>>> import numpy as np
>>> np.set_printoptions(precision=3, suppress=True, linewidth=200, sign=" ")
>>> def rnd(a):
...     return np.round(a, 3) + 0
... 
>>> arr = np.load("data.npy")
>>> arr
array([[ 4,  4,  0],
       [ 4,  4,  0],
       [ 0,  0,  0]])
>>> left, sig = np.linalg.svd(arr)
Traceback (most recent call last):
  File "<python-input-5>", line 1, in <module>
    left, sig = np.linalg.svd(arr)
    ^^^^^^^^^
ValueError: too many values to unpack (expected 2)
>>> left, sig, vt = np.linalg.svd(arr, full_matrices=False)
>>> (sig > 1e-8).sum()
np.int64(1)
>>> np.sqrt((sig ** 2).sum()), rnd(np.linalg.norm(arr))
(np.float64(8.0), np.float64(8.0))
>>> rnd(np.abs(vt[0]))
array([ 0.707,  0.707,  0.   ])
>>> left.shape, sig.shape, vt.shape
((3, 3), (3,), (3, 3))
>>> rnd(left.T @ left)
array([[ 1.,  0.,  0.],
       [ 0.,  1.,  0.],
       [ 0.,  0.,  1.]])
>>> np.abs(left[:, 0]).round(6).argmax()
np.int64(0)
>>> rnd(sig / sig[0])
array([ 1.,  0.,  0.])
>>> rnd(vt @ vt.T)
array([[ 1.,  0.,  0.],
       [ 0.,  1.,  0.],
       [ 0.,  0.,  1.]])
>>> rnd(sig)
array([ 8.,  0.,  0.])
>>> np.cumsum(sig ** 2) / np.sum(sig ** 2)
array([ 1.,  1.,  1.])
>>> M2 = arr[0, 0] * arr[1:] - np.outer(arr[1:, 0], arr[0])
>>> M2
array([[ 0,  0,  0],
       [ 0,  0,  0]])
>>> np.flatnonzero(~M2.round(6).any(axis=1))
array([ 0,  1])
>>> np.linalg.matrix_rank(M2), np.linalg.matrix_rank(arr)
(np.int64(0), np.int64(1))
>>> rnd(arr @ np.linalg.pinv(arr) @ arr)
array([[ 4.,  4.,  0.],
       [ 4.,  4.,  0.],
       [ 0.,  0.,  0.]])
>>> np.linalg.lstsq(arr[:-1].T, arr[-1])[2]
np.int32(1)
>>> try:
...     np.linalg.inv(arr)
... except np.linalg.LinAlgError as e:
...     print(e)
... 
Singular matrix
>>> rnd(np.trace(np.linalg.pinv(arr) @ arr))
np.float64(1.0)
>>> rnd(np.sort(np.linalg.eigvals(arr).real))
array([ 0.,  0.,  8.])
>>> arr @ arr
array([[ 32,  32,   0],
       [ 32,  32,   0],
       [  0,   0,   0]])
>>> (arr != 0).astype(int)
array([[ 1,  1,  0],
       [ 1,  1,  0],
       [ 0,  0,  0]])
>>> rnd(np.linalg.det(arr))
np.float64(0.0)
>>> rng = np.random.default_rng(9121)
>>> z = rng.integers(0, 2, 4)
>>> mat = (z[:, None] == z) * -1 + np.eye(4)
>>> mat
array([[ 0., -1.,  0.,  0.],
       [-1.,  0.,  0.,  0.],
       [ 0.,  0.,  0., -1.],
       [ 0.,  0., -1.,  0.]])
>>> np.all(np.linalg.eigvalsh(mat) > 0)
np.False_
>>> m1 = np.load("dump.npy")
>>> rnd(m1)
array([[-1.203, -0.749, -1.049, -0.151],
       [-0.749,  1.083, -2.4  ,  0.03 ],
       [-1.049, -2.4  , -0.115,  0.669],
       [-0.151,  0.03 ,  0.669, -0.765]])
>>> (mat != 0).astype(int)
array([[ 0,  1,  0,  0],
       [ 1,  0,  0,  0],
       [ 0,  0,  0,  1],
       [ 0,  0,  1,  0]])
>>> np.flatnonzero(np.linalg.matrix_power((mat != 0) + (mat.T != 0) + np.eye(4), 4)[0])
array([ 0,  1])
>>> w, V = np.linalg.eigvalsh(m1)
Traceback (most recent call last):
  File "<python-input-38>", line 1, in <module>
    w, V = np.linalg.eigvalsh(m1)
    ^^^^
ValueError: too many values to unpack (expected 2)
>>> w, V = np.linalg.eigh(m1)
>>> rnd(np.linalg.eigvalsh(m1 + 5 * np.eye(4)))
array([ 2.,  4.,  5.,  8.])
>>> rnd(w.sum()), rnd(np.trace(m1))
(np.float64(-1.0), np.float64(-1.0))
>>> np.unique(w.round(6) + 0, return_counts=True)[1]
array([ 1,  1,  1,  1])
>>> np.abs(V[:, -1]).round(6).argmax()
np.int64(1)
>>> rnd(np.linalg.eigvalsh(m1 @ m1))
array([ 0.,  1.,  9.,  9.])
>>> rnd(np.linalg.svd(m1, compute_uv=False))
array([ 3.,  3.,  1.,  0.])
>>> rnd(w)
array([-3., -1.,  0.,  3.])
>>> (w > 1e-8).sum(), (w < -1e-8).sum()
(np.int64(1), np.int64(2))
>>> E = -2 * np.eye(3) + np.eye(3, k=1)
>>> E
array([[-2.,  1.,  0.],
       [ 0., -2.,  1.],
       [ 0.,  0., -2.]])
>>> rank = np.linalg.matrix_rank(m1)
>>> rank
np.int64(3)
>>> N = np.linalg.svd(m1)[2][rank:].T
>>> rnd(N[:, 0] / N[np.abs(N[:, 0]).round(6).argmax(), 0])
array([ 1.   , -0.616, -0.599, -0.745])
>>> rnd(N @ N.T)
array([[ 0.436, -0.269, -0.261, -0.325],
       [-0.269,  0.166,  0.161,  0.2  ],
       [-0.261,  0.161,  0.156,  0.195],
       [-0.325,  0.2  ,  0.195,  0.242]])
>>> N.shape
(4, 1)
>>> W0 = np.load("test19.npy")
>>> W0
array([[ 0.072,  1.958, 15.076],
       [-0.072,  0.892, 12.017],
       [-0.152,  0.997, 11.998],
       [-0.075, -0.071,  0.075]])
>>> [round(float(x), 3) for x in np.linalg.svd(W0, compute_uv=False)[:3]]
[22.824, 0.606, 0.09]
>>> rnd(np.linalg.norm(W0, 2) / np.linalg.norm(W0))
np.float64(1.0)
>>> rnd(np.abs(np.linalg.svd(W0)[2][-1]))
array([ 0.963,  0.267,  0.03 ])
>>> np.linalg.cond(W0) > 100
np.True_
>>> np.argsort(-np.linalg.norm(W0, axis=0).round(6), kind="stable")[:3]
array([ 2,  1,  0])
>>> Q, V = np.linalg.qr(W0[:, :1])[0], np.linalg.qr(W0[:, 1:])[0]
>>> sig = np.linalg.svd(Q.T @ V, compute_uv=False)
>>> (sig > 0.9).sum()
np.int64(0)
>>> rnd(sig)
array([ 0.88])
>>> left, sig, vt = np.linalg.svd(W0, full_matrices=False)
>>> np.abs(left[:, 0]).round(6).argmax()
np.int64(0)
>>> rnd(sig / sig[0])
array([ 1.   ,  0.027,  0.004])
>>> np.allclose(left * sig @ vt, W0)
True
>>> left.shape, sig.shape, vt.shape
((4, 3), (3,), (3, 3))
>>> rnd(np.cumsum(sig ** 2) / np.sum(sig ** 2))
array([ 0.999,  1.   ,  1.   ])
>>> (sig > 1e-8).sum()
np.int64(3)
>>> rnd(left.T @ W0 @ vt.T)
array([[ 22.824,   0.   ,   0.   ],
       [  0.   ,   0.606,   0.   ],
       [  0.   ,   0.   ,   0.09 ]])
>>> rnd(np.sqrt((sig ** 2).sum())), rnd(np.linalg.norm(W0))
(np.float64(22.832), np.float64(22.832))
>>> rnd(left.T @ left)
array([[ 1.,  0.,  0.],
       [ 0.,  1.,  0.],
       [ 0.,  0.,  1.]])
>>> left, sig, vt = np.linalg.svd(W0)
>>> rnd(sig)
array([ 22.824,   0.606,   0.09 ])
>>> M2 = left[:, :1] @ np.diag(sig[:1]) @ vt[:1]
>>> rnd(np.linalg.norm(W0 - M2, 2)), rnd(sig[1])
(np.float64(0.606), np.float64(0.606))
>>> rnd(np.abs(W0 - M2).max())
np.float64(0.427)
>>> rnd(np.linalg.norm(W0 - M2) / np.linalg.norm(W0))
np.float64(0.027)
>>> K = np.array([[8, 7, 8], [0, 0, 9], [0, 1, 3]])
>>> z = rng.permutation(3)
>>> z
array([ 1,  0,  2])
>>> M2 = K[z][:, z]
>>> np.diag(M2)
array([ 0,  8,  3])
>>> np.trace(M2)
np.int64(11)
>>> rnd(np.linalg.det(M2)), rnd(np.linalg.det(K[z]))
(np.float64(-72.0), np.float64(72.0))
>>> F = np.diag(20 * np.array([5, 7, -3])) + np.array([[2, -2, -2], [2, 1, -1], [0, -1, -2]])
>>> F
array([[102,  -2,  -2],
       [  2, 141,  -1],
       [  0,  -1, -62]])
>>> w, V = np.linalg.eig(F)
>>> np.prod(w)
np.float64(-892030.0)
>>> rnd(np.sort(np.linalg.eigvals(F.T)))
array([-62.005, 102.102, 140.903])
>>> rnd(F @ V[:, 0] - w[0] * V[:, 0])
array([ 0.,  0.,  0.])
>>> rnd(np.abs(np.linalg.eigvals(F)).max())
np.float64(140.903)
>>> np.trace(F)
np.int64(181)
>>> (F - F.T) / 2
array([[ 0., -2., -1.],
       [ 2.,  0.,  0.],
       [ 1.,  0.,  0.]])
>>> np.allclose(F, F.T)
False
>>> rnd(np.sort(np.abs(np.linalg.eigvals(F))))
array([  62.005,  102.102,  140.903])
>>> np.linalg.determinant(F)
Traceback (most recent call last):
  File "<python-input-101>", line 1, in <module>
    np.linalg.determinant(F)
    ^^^^^^^^^^^^^^^^^^^^^
AttributeError: module 'numpy.linalg' has no attribute 'determinant'
>>> rnd(np.linalg.det(F))
np.float64(-892030.0)
>>> F.inv()
Traceback (most recent call last):
  File "<python-input-103>", line 1, in <module>
    F.inv()
    ^^^^^
AttributeError: 'numpy.ndarray' object has no attribute 'inv'
>>> np.linalg.matrix_power(F, 2)
array([[10400,  -484,   -78],
       [  486, 19878,   -83],
       [   -2,   -79,  3845]])
>>> A = (rng.random((4, 4)) < 0.3) + np.eye(4)
>>> A /= A.sum(axis=1, keepdims=True)
>>> rnd(A)
array([[ 0.667,  0.   ,  0.   ,  0.333],
       [ 0.   ,  0.667,  0.   ,  0.333],
       [ 0.333,  0.333,  0.333,  0.   ],
       [ 0.333,  0.333,  0.   ,  0.333]])
>>> np.linalg.matrix_rank(A, rtol=0.1)
np.int64(3)
>>> rnd(np.linalg.norm(A, 2) / np.linalg.norm(A))
np.float64(0.813)
